$ python3 -q
>>> import numpy as np
>>> from numpy import linalg as LA
>>> np.set_printoptions(precision=1, suppress=True, linewidth=200, legacy="1.25")
>>> X = np.loadtxt("mat.csv", delimiter=",")
>>> X
array([[-6.,  3., -4.,  3.,  0., -1.],
       [ 2.,  5., -2., -1., -4.,  5.],
       [ 0.,  2.,  4.,  0.,  4.,  4.],
       [10., -1., -5., -5., -2.,  0.],
       [ 8., -1., -1., -4.,  0.,  1.],
       [-6., -5., -4.,  3., -1., -2.]])
>>> t3 = np.stack([X, -3 * X, X[::-1]])
>>> np.round(LA.det(t3), 1) + 0
array([0., 0., 0.])
>>> LA.norm(t3, axis=(1, 2))
array([23. , 68.9, 23. ])
>>> E = np.load("x.npy")
>>> E
array([[-3.,  0.,  0.,  0.,  0.,  0.,  0.],
       [ 0.,  3., -2.,  1.,  3., -3., -2.],
       [ 0., -3.,  2.,  1., -2.,  2.,  1.],
       [ 0., -3.,  1.,  1.,  1., -2.,  0.],
       [ 0., -1.,  2.,  2., -3.,  1.,  3.],
       [ 0.,  0., -3.,  0.,  1.,  0., -3.],
       [ 0.,  1.,  2., -3., -1.,  3.,  0.]])
>>> Q, r_ = LA.qr(E)
>>> Q.shape, r_.shape
((7, 7), (7, 7))
>>> abs(r_[0, 0]), np.round(LA.norm(E[:, 0]), 1)
(3.0, 3.0)
>>> np.allclose(r_.T @ r_, E.T @ E)
True
>>> np.round(Q.T @ Q, 1) + 0
array([[1., 0., 0., 0., 0., 0., 0.],
       [0., 1., 0., 0., 0., 0., 0.],
       [0., 0., 1., 0., 0., 0., 0.],
       [0., 0., 0., 1., 0., 0., 0.],
       [0., 0., 0., 0., 1., 0., 0.],
       [0., 0., 0., 0., 0., 1., 0.],
       [0., 0., 0., 0., 0., 0., 1.]])
>>> np.abs(np.diag(r_))
array([3. , 5.4, 4.3, 3.5, 3. , 1.2, 0.6])
>>> r_
array([[-3. ,  0. ,  0. ,  0. ,  0. ,  0. ,  0. ],
       [ 0. , -5.4,  2.8,  1.5, -2.6,  1.3,  2.2],
       [ 0. ,  0. , -4.3,  1.2,  3. , -2.9, -3.5],
       [ 0. ,  0. ,  0. , -3.5,  0.2,  2.4, -1.7],
       [ 0. ,  0. ,  0. ,  0. ,  3. , -3.1, -1.2],
       [ 0. ,  0. ,  0. ,  0. ,  0. , -1.2,  1.2],
       [ 0. ,  0. ,  0. ,  0. ,  0. ,  0. , -0.6]])
>>> np.round(Q @ r_, 1) + 0
array([[-3.,  0.,  0.,  0.,  0.,  0.,  0.],
       [ 0.,  3., -2.,  1.,  3., -3., -2.],
       [ 0., -3.,  2.,  1., -2.,  2.,  1.],
       [ 0., -3.,  1.,  1.,  1., -2.,  0.],
       [ 0., -1.,  2.,  2., -3.,  1.,  3.],
       [ 0.,  0., -3.,  0.,  1.,  0., -3.],
       [ 0.,  1.,  2., -3., -1.,  3.,  0.]])
>>> Q.round(1) + 0
array([[ 1. ,  0. ,  0. ,  0. ,  0. ,  0. ,  0. ],
       [ 0. , -0.6,  0.1, -0.5,  0.4, -0.5,  0.2],
       [ 0. ,  0.6, -0.1, -0.1, -0.1, -0.8, -0.2],
       [ 0. ,  0.6,  0.1,  0. ,  0.7,  0.2,  0.4],
       [ 0. ,  0.2, -0.3, -0.6, -0.4,  0.1,  0.5],
       [ 0. ,  0. ,  0.7,  0.2, -0.4, -0.2,  0.5],
       [ 0. , -0.2, -0.6,  0.6,  0.1, -0.3,  0.5]])
>>> A = np.load("out0.npy")
>>> A
array([[-0.7,  1.2,  0.2, -6.5,  0.8,  0.7,  0.6, -1. ],
       [-0.1,  0.5,  0.5,  2.5,  3. ,  0. ,  0.8,  0. ],
       [ 2.4,  0.3, -1.7,  5.5, -0.9, -0.9,  0.1, -2.6]])
>>> np.abs(A).max()
6.5
>>> LA.svd(A, compute_uv=False)
array([9.3, 3.7, 3.1])
>>> A.sum(axis=1)
array([-4.7,  7.2,  2.2])
>>> np.unravel_index(np.abs(A).argmax(), A.shape)
(0, 3)
>>> np.count_nonzero(A)
22
>>> LA.rank(A)
Traceback (most recent call last):
  File "<python-input-26>", line 1, in <module>
    LA.rank(A)
    ^^^^^^^
AttributeError: module 'numpy.linalg' has no attribute 'rank'
>>> A.shape
(3, 8)
>>> A.sum(axis=0)
array([ 1.6,  2. , -1. ,  1.5,  2.9, -0.2,  1.5, -3.6])
>>> Y = np.array([[4, 4],
...     [-1, -2],
...     [-3, 0],
...     [0, -2],
...     [-3, 4],
...     [-5, 3],
...     [-4, 4],
...     [-3, 4]])
>>> Y.T @ A.T
array([[ -9.9, -14.6,  29. ],
       [ 11.5,   8.8, -18.3]])
>>> np.einsum("ij,ij->i", A, A)
array([46.7, 16.4, 47.4])
>>> LA.matrix_rank(np.vstack([A, Y.T]))
5
>>> th = np.radians(45)
>>> r_ = np.eye(8)
>>> r_[1, 1] = r_[7, 7] = np.cos(th)
>>> r_[1, 7], r_[7, 1] = -np.sin(th), np.sin(th)
>>> r_
array([[ 1. ,  0. ,  0. ,  0. ,  0. ,  0. ,  0. ,  0. ],
       [ 0. ,  0.7,  0. ,  0. ,  0. ,  0. ,  0. , -0.7],
       [ 0. ,  0. ,  1. ,  0. ,  0. ,  0. ,  0. ,  0. ],
       [ 0. ,  0. ,  0. ,  1. ,  0. ,  0. ,  0. ,  0. ],
       [ 0. ,  0. ,  0. ,  0. ,  1. ,  0. ,  0. ,  0. ],
       [ 0. ,  0. ,  0. ,  0. ,  0. ,  1. ,  0. ,  0. ],
       [ 0. ,  0. ,  0. ,  0. ,  0. ,  0. ,  1. ,  0. ],
       [ 0. ,  0.7,  0. ,  0. ,  0. ,  0. ,  0. ,  0.7]])
>>> Y = A @ r_.T
>>> np.allclose(LA.norm(A, axis=1), LA.norm(Y, axis=1))
True
>>> LA.svd(A, compute_uv=False), LA.svd(Y, compute_uv=False)
(array([9.3, 3.7, 3.1]), array([9.3, 3.7, 3.1]))
>>> np.allclose(A @ A.T, Y @ Y.T)
True
